$ python3 -q
>>> import numpy as np
>>> np.set_printoptions(suppress=True, linewidth=120)
>>> def tidy(a):
...     return np.round(a, 1) + 0
... 
>>> X = np.loadtxt("m.csv", delimiter=",")
>>> X
array([[ 4., -1.,  4., -1.],
       [ 1.,  2.,  1.,  2.],
       [ 4., -1.,  4., -1.],
       [ 1.,  2.,  1.,  2.]])
>>> rank = np.linalg.matrix_rank(X)
>>> rank
np.int64(2)
>>> N = np.linalg.svd(X)[2][rank:].T
>>> np.allclose(X @ N, 0)
True
>>> [int(np.linalg.matrix_rank(X[:, :j + 1])) for j in range(4)]
[1, 2, 2, 2]
>>> [int(np.linalg.matrix_rank(X[:i])) for i in range(1, len(X) + 1)]
[1, 2, 2, 2]
>>> tidy(N @ N.T)
array([[ 0.5,  0. , -0.5,  0. ],
       [ 0. ,  0.5,  0. , -0.5],
       [-0.5,  0. ,  0.5,  0. ],
       [ 0. , -0.5,  0. ,  0.5]])
>>> U, sigma, VT = np.linalg.svd(X)
>>> vecs = VT[:(sigma > 1e-8).sum()]
>>> rng = np.random.default_rng(230)
>>> x = X[2] + 3 * X[0] + rng.integers(2) * np.eye(4)[2]
>>> x
array([16., -4., 17., -4.])
>>> tidy(vecs.T @ vecs)
array([[0.5, 0. , 0.5, 0. ],
       [0. , 0.5, 0. , 0.5],
       [0.5, 0. , 0.5, 0. ],
       [0. , 0.5, 0. , 0.5]])
>>> np.allclose(vecs.T @ vecs @ x, x)
False
>>> np.linalg.lstsq(X[:-1].T, X[-1])[2]
np.int32(2)
>>> X.ravel(order="F")
array([ 4.,  1.,  4.,  1., -1.,  2., -1.,  2.,  4.,  1.,  4.,  1., -1.,  2., -1.,  2.])
>>> X.reshape(2, -1)
array([[ 4., -1.,  4., -1.,  1.,  2.,  1.,  2.],
       [ 4., -1.,  4., -1.,  1.,  2.,  1.,  2.]])
>>> X.reshape(-1, 2)
array([[ 4., -1.],
       [ 4., -1.],
       [ 1.,  2.],
       [ 1.,  2.],
       [ 4., -1.],
       [ 4., -1.],
       [ 1.,  2.],
       [ 1.,  2.]])
>>> T = X.reshape(4, 2, -1)
>>> T.shape
(4, 2, 2)
>>> T[:, 0]
array([[ 4., -1.],
       [ 1.,  2.],
       [ 4., -1.],
       [ 1.,  2.]])
>>> np.swapaxes(T, 1, 2)[3]
array([[1., 1.],
       [2., 2.]])
>>> np.einsum("ihd,jhd->hij", T, T).shape
(2, 4, 4)
>>> tidy(np.linalg.det(X[::-1]))
np.float64(0.0)
>>> tidy(np.linalg.eigvals(X))
array([0.+0.j, 6.+0.j, 6.+0.j, 0.+0.j])
>>> tidy(np.linalg.eigvals(X).sum().real)
np.float64(12.0)
>>> K = np.tril(np.array([[3, 3, 1, 1, 2],
...     [1, 0, 2, 1, 1],
...     [2, 0, 2, 2, 0],
...     [1, 3, 0, 3, 2],
...     [0, 2, 0, 3, 1]]), -1) + np.eye(5, dtype=int)
>>> K
array([[1, 0, 0, 0, 0],
       [1, 1, 0, 0, 0],
       [2, 0, 1, 0, 0],
       [1, 3, 0, 1, 0],
       [0, 2, 0, 3, 1]])
>>> [int(np.linalg.matrix_rank(np.linalg.matrix_power(K, p))) for p in range(1, 6)]
[5, 5, 5, 5, 5]
>>> np.prod(np.diag(K)), tidy(np.linalg.det(K))
(np.int64(1), np.float64(1.0))
>>> tidy(np.sort(np.linalg.eigvals(K)))
array([1., 1., 1., 1., 1.])
>>> np.linalg.matrix_rank(K - K[0, 0] * np.eye(5))
np.int64(3)
>>> F = np.loadtxt("layer3.csv", delimiter=",")
>>> tidy(F)
array([[ -2.1,  -1.8,   1.3,  -0.8],
       [ -6.3,  -1.1,  -2.1,  -1.1],
       [  2.2,  -2. ,   4.2,  -0.3],
       [ -6.7,  -1.9,  -1.3,  -1.4],
       [ -3. ,  -2.8,   1.9,  -1.3],
       [ -4.8,  -4. ,   2.1,  -2. ],
       [ -4.7,   0.3,  -2.6,  -0.4],
       [ -3.4,  -0.7,  -0.7,  -0.6],
       [ -3. ,  -5.6,   5.1,  -2.4],
       [ -1.7,  -3.8,   3.8,  -1.5],
       [ -5.1,  -2.6,   0.4,  -1.5],
       [ -3.2,  -5. ,   4.2,  -2.1],
       [  0.7,  -2.6,   4. ,  -0.8],
       [ -3.4,  -0.4,  -1.1,  -0.4],
       [ -3.1,   0.4,  -1.8,  -0.1],
       [  6.5,  -2.4,   7.3,   0. ],
       [ -4.5,  -0.2,  -2. ,  -0.5],
       [  1.8,   0.6,   1.1,   0.6],
       [-10.3,  -0.8,  -4.9,  -1.5],
       [ -2.9,  -0.5,  -0.6,  -0.4],
       [ -6.6,  -2.5,  -0.6,  -1.6],
       [ -7.8,  -0.3,  -3.8,  -1. ]])
>>> U, sigma, VT = np.linalg.svd(F)
>>> vecs = VT[:(sigma > 1e-8).sum()]
>>> x = F[10] + 3 * F[9] + rng.integers(2) * np.eye(4)[0]
>>> tidy(x)
array([-10.1, -14. ,  11.9,  -6. ])
>>> tidy(np.diag(vecs.T @ vecs))
array([1. , 0.7, 1. , 0.3])
>>> np.allclose(vecs.T @ vecs @ x, x)
True
>>> tidy(np.linalg.norm(x - vecs.T @ vecs @ x))
np.float64(0.0)
>>> tidy(vecs.T @ vecs)
array([[ 1. ,  0. ,  0. ,  0. ],
       [ 0. ,  0.7, -0.1,  0.4],
       [ 0. , -0.1,  1. ,  0.1],
       [ 0. ,  0.4,  0.1,  0.3]])
>>> def softmax(z):
...     e = np.exp(z - z.max(axis=-1, keepdims=True))
...     return e / e.sum(axis=-1, keepdims=True)
... 
>>> tidy(softmax(F).sum(axis=1))
array([1., 1., 1., 1., 1., 1., 1., 1., 1., 1., 1., 1., 1., 1., 1., 1., 1., 1., 1., 1., 1., 1.])
>>> tidy(softmax(10 * F[15]))
array([0., 0., 1., 0.])
>>> att = F @ F.T / np.sqrt(4)
>>> tidy(softmax(att)[15] @ F)
array([ 6.5, -2.4,  7.3,  0. ])
>>> softmax(att).round(6).argmax(axis=1)
array([ 8, 18, 15, 18,  8,  8, 18, 18,  8,  8, 18,  8, 15, 18, 18, 15, 18, 15, 18, 18, 18, 18])
>>> dist = np.linalg.norm(F[:, None] - F[None], axis=-1)
>>> tidy(dist[:5, :5])
array([[ 0. ,  5.4,  5.3,  5.3,  1.5],
       [ 5.4,  0. , 10.7,  1.3,  5.5],
       [ 5.3, 10.7,  0. , 10.5,  5.8],
       [ 5.3,  1.3, 10.5,  0. ,  5. ],
       [ 1.5,  5.5,  5.8,  5. ,  0. ]])
>>> dist.shape
(22, 22)
>>> np.flatnonzero(dist[0] < dist.mean() / 2)
array([ 0,  4,  7, 19])
>>> np.linalg.matrix_rank(dist ** 2)
np.int64(4)
>>> np.unique(F.round(6), axis=0).shape
(22, 4)
>>> tidy(F @ np.linalg.pinv(F) @ F)
array([[ -2.1,  -1.8,   1.3,  -0.8],
       [ -6.3,  -1.1,  -2.1,  -1.1],
       [  2.2,  -2. ,   4.2,  -0.3],
       [ -6.7,  -1.9,  -1.3,  -1.4],
       [ -3. ,  -2.8,   1.9,  -1.3],
       [ -4.8,  -4. ,   2.1,  -2. ],
       [ -4.7,   0.3,  -2.6,  -0.4],
       [ -3.4,  -0.7,  -0.7,  -0.6],
       [ -3. ,  -5.6,   5.1,  -2.4],
       [ -1.7,  -3.8,   3.8,  -1.5],
       [ -5.1,  -2.6,   0.4,  -1.5],
       [ -3.2,  -5. ,   4.2,  -2.1],
       [  0.7,  -2.6,   4. ,  -0.8],
       [ -3.4,  -0.4,  -1.1,  -0.4],
       [ -3.1,   0.4,  -1.8,  -0.1],
       [  6.5,  -2.4,   7.3,   0. ],
       [ -4.5,  -0.2,  -2. ,  -0.5],
       [  1.8,   0.6,   1.1,   0.6],
       [-10.3,  -0.8,  -4.9,  -1.5],
       [ -2.9,  -0.5,  -0.6,  -0.4],
       [ -6.6,  -2.5,  -0.6,  -1.6],
       [ -7.8,  -0.3,  -3.8,  -1. ]])
>>> tidy(np.trace(np.linalg.pinv(F) @ F))
np.float64(3.0)
>>> C2 = np.cov(F, rowvar=False)
>>> tidy(np.polyfit(F[:, 3], F[:, 2], 1))
array([-0.5,  0.2])
>>> tidy(np.linalg.eigvalsh(C2)[::-1])
array([21.5,  5.4,  0. ,  0. ])
>>> np.argsort(-F.std(axis=0).round(6), kind="stable")
array([0, 2, 1, 3])
>>> np.argwhere(np.triu(np.abs(np.corrcoef(F.T)) > 0.8, 1))
array([], shape=(0, 2), dtype=int64)
>>> tidy(np.median(F, axis=0))
array([-3.3, -1.9, -0.1, -0.9])
>>> tidy(np.corrcoef(F.T))
array([[ 1. , -0.1,  0.8,  0.5],
       [-0.1,  1. , -0.7,  0.8],
       [ 0.8, -0.7,  1. , -0.1],
       [ 0.5,  0.8, -0.1,  1. ]])
>>> mat = np.load("x.npy")
>>> mat
array([[ 1.,  0.,  0.,  0.,  0.,  0.],
       [ 0.,  1.,  0.,  0.,  0.,  0.],
       [ 0.,  0., -1.,  0.,  0.,  0.],
       [ 0.,  0.,  0., -1.,  0.,  0.],
       [ 0.,  0.,  0.,  0.,  1.,  0.],
       [ 0.,  0.,  0.,  0.,  0.,  1.]])
>>> tidy(np.sort(np.linalg.eigvals(mat)))
array([-1., -1.,  1.,  1.,  1.,  1.])
>>> x = np.array([4, -1, -7, 5, 8, 7])
>>> tidy(np.linalg.norm(x)), tidy(np.linalg.norm(mat @ x))
(np.float64(14.3), np.float64(14.3))
>>> mat.T @ (mat @ x)
array([ 4., -1., -7.,  5.,  8.,  7.])
>>> tidy(np.linalg.det(mat))
np.float64(1.0)
>>> w, vecs = np.linalg.eigvalsh(mat)
Traceback (most recent call last):
  File "<python-input-75>", line 1, in <module>
    w, vecs = np.linalg.eigvalsh(mat)
    ^^^^^^^
ValueError: too many values to unpack (expected 2)
>>> w, vecs = np.linalg.eigh(mat)
>>> tidy(np.linalg.eigvalsh(mat @ mat))
array([1., 1., 1., 1., 1., 1.])
>>> tidy(np.linalg.eigvalsh(mat + -1 * np.eye(6)))
array([-2., -2.,  0.,  0.,  0.,  0.])
>>> vecs.T @ vecs
array([[1., 0., 0., 0., 0., 0.],
       [0., 1., 0., 0., 0., 0.],
       [0., 0., 1., 0., 0., 0.],
       [0., 0., 0., 1., 0., 0.],
       [0., 0., 0., 0., 1., 0.],
       [0., 0., 0., 0., 0., 1.]])
>>> (w > 1e-8).sum(), (w < -1e-8).sum()
(np.int64(4), np.int64(2))
>>> tidy(np.linalg.svd(mat, compute_uv=False))
array([1., 1., 1., 1., 1., 1.])
>>> other = np.array([[2, 1, 2, 0, 1], [2, 1, 0, 2, 2]])
>>> M = other.T @ other
>>> M
array([[8, 4, 4, 4, 6],
       [4, 2, 2, 2, 3],
       [4, 2, 4, 0, 2],
       [4, 2, 0, 4, 4],
       [6, 3, 2, 4, 5]])
>>> f = np.array([1, -3])
>>> np.cross(M[1, :3], M[4, :3])
array([-2,  4,  0])
>>> w, vecs = np.linalg.eigh(M)
>>> x = np.array([-3, 1, -2, 0, -3])
>>> x @ M @ x
np.int64(265)
>>> np.abs(M).sum(axis=1).max(), tidy(np.abs(w).max())
(np.int64(26), np.float64(18.7))
>>> tidy(vecs * np.abs(w) @ vecs.T)
array([[8., 4., 4., 4., 6.],
       [4., 2., 2., 2., 3.],
       [4., 2., 4., 0., 2.],
       [4., 2., 0., 4., 4.],
       [6., 3., 2., 4., 5.]])
>>> rank = np.linalg.matrix_rank(M)
>>> rank
np.int64(2)
>>> N = np.linalg.svd(M)[2][rank:].T
>>> [int(np.linalg.matrix_rank(M[:, :j + 1])) for j in range(5)]
[1, 1, 2, 2, 2]
>>> np.linalg.matrix_rank(M.T @ M), np.linalg.matrix_rank(M @ M.T)
(np.int64(2), np.int64(2))
>>> [int(np.linalg.matrix_rank(np.delete(M, i, axis=0))) for i in range(5)]
[2, 2, 2, 2, 2]
>>> W0 = np.load("test13.npy")
>>> W0
array([[1, 0, 0],
       [2, 0, 0],
       [3, 2, 2]])
>>> np.linalg.cond(W0) > 100
np.True_
>>> np.linalg.matrix_rank(W0, rtol=0.1)
np.int64(2)
>>> tidy(np.linalg.norm(W0, 2) / np.linalg.norm(W0))
np.float64(1.0)
>>> [round(float(x), 1) for x in np.linalg.svd(W0, compute_uv=False)[:3]]
[4.5, 1.4, 0.0]
>>> U, sigma = np.linalg.svd(M)
Traceback (most recent call last):
  File "<python-input-104>", line 1, in <module>
    U, sigma = np.linalg.svd(M)
    ^^^^^^^^
ValueError: too many values to unpack (expected 2)
>>> U, sigma, VT = np.linalg.svd(M, full_matrices=False)
>>> tidy(sigma / sigma[0])
array([1. , 0.2, 0. , 0. , 0. ])
>>> tidy(U.T @ U)
array([[1., 0., 0., 0., 0.],
       [0., 1., 0., 0., 0.],
       [0., 0., 1., 0., 0.],
       [0., 0., 0., 1., 0.],
       [0., 0., 0., 0., 1.]])
>>> tidy(np.sqrt((sigma ** 2).sum())), tidy(np.linalg.norm(M))
(np.float64(19.2), np.float64(19.2))
>>> data = np.array([[-2.4, -0.9, -1.0],
...     [-2.3, -1.0, -1.0],
...     [-0.1, 0.1, 0.3],
...     [-0.1, 0.3, -1.3]])
>>> W1 = np.array([[5, 7, -1], [7, -8, -4], [-9, -8, 7]])
>>> b = np.array([2, 0, 0])
>>> act = np.maximum(data @ W1 + b, 0)
>>> tidy(act)
array([[ 0. ,  0. ,  0. ],
       [ 0. ,  0. ,  0. ],
       [ 0. ,  0. ,  1.8],
       [15.3,  7.3,  0. ]])
>>> tidy((act > 0).mean(axis=0))
array([0.2, 0.2, 0.2])
>>> (act > 0).astype(int)
array([[0, 0, 0],
       [0, 0, 0],
       [0, 0, 1],
       [1, 1, 0]])
>>> C = np.array([[0, 0], [-3, 0], [0, 2]])
>>> (act @ C).round(6).argmax(axis=1)
array([0, 0, 1, 1])
